$ python3 -q
>>> import numpy as np
>>> from numpy import linalg as LA
>>> np.set_printoptions(suppress=True, linewidth=120)
>>> J = np.load("data.npy")
>>> J
array([[  1.72, -19.01,   1.18],
       [  3.73, -18.92,  -1.05],
       [ -2.15,  24.05,   0.8 ],
       [ -4.88,   5.25,   0.55],
       [ -5.16,  19.69,   1.86],
       [  4.38,  -9.21,  -0.63],
       [  6.51,  37.8 ,   0.22],
       [  0.88,  -5.74,   0.73],
       [ -1.1 , -19.81,   0.34],
       [  1.8 ,  -5.92,  -1.97],
       [ -6.33,   0.9 ,  -0.63],
       [  0.14, -12.26,  -1.03],
       [ -2.08,  30.64,   0.25],
       [ -1.82, -19.59,  -0.06],
       [ -3.51,  33.88,   0.09],
       [  1.47,  -1.21,  -0.01],
       [  6.26,   5.12,   0.86],
       [  3.46, -10.95,   0.09],
       [ -0.58,  -5.03,   0.8 ],
       [ -3.68,  10.9 ,  -1.13],
       [  0.97,  31.58,  -0.03],
       [ -0.01, -26.1 ,   0.34],
       [ -5.51, -11.09,   0.83],
       [  2.3 ,  15.05,   0.18],
       [  7.28,  31.19,   0.34],
       [ -3.18, -18.28,  -0.59],
       [  3.22, -23.08,   0.78],
       [  3.25,  -9.32,   0.55]])
>>> C = J[[14, 21]].astype(float)
>>> for _ in range(5):
...     z = LA.norm(J[:, None] - C, axis=-1).argmin(axis=1)
...     C = np.array([J[z == j].mean(axis=0) for j in range(2)])
... 
>>> z
array([1, 1, 0, 0, 0, 1, 0, 1, 1, 1, 1, 1, 0, 1, 0, 1, 0, 1, 1, 0, 0, 1, 1, 0, 0, 1, 1, 1])
>>> np.round(C[1] - C[0], 2)
array([  0.16, -34.91,  -0.38])
>>> np.bincount(z)
array([11, 17])
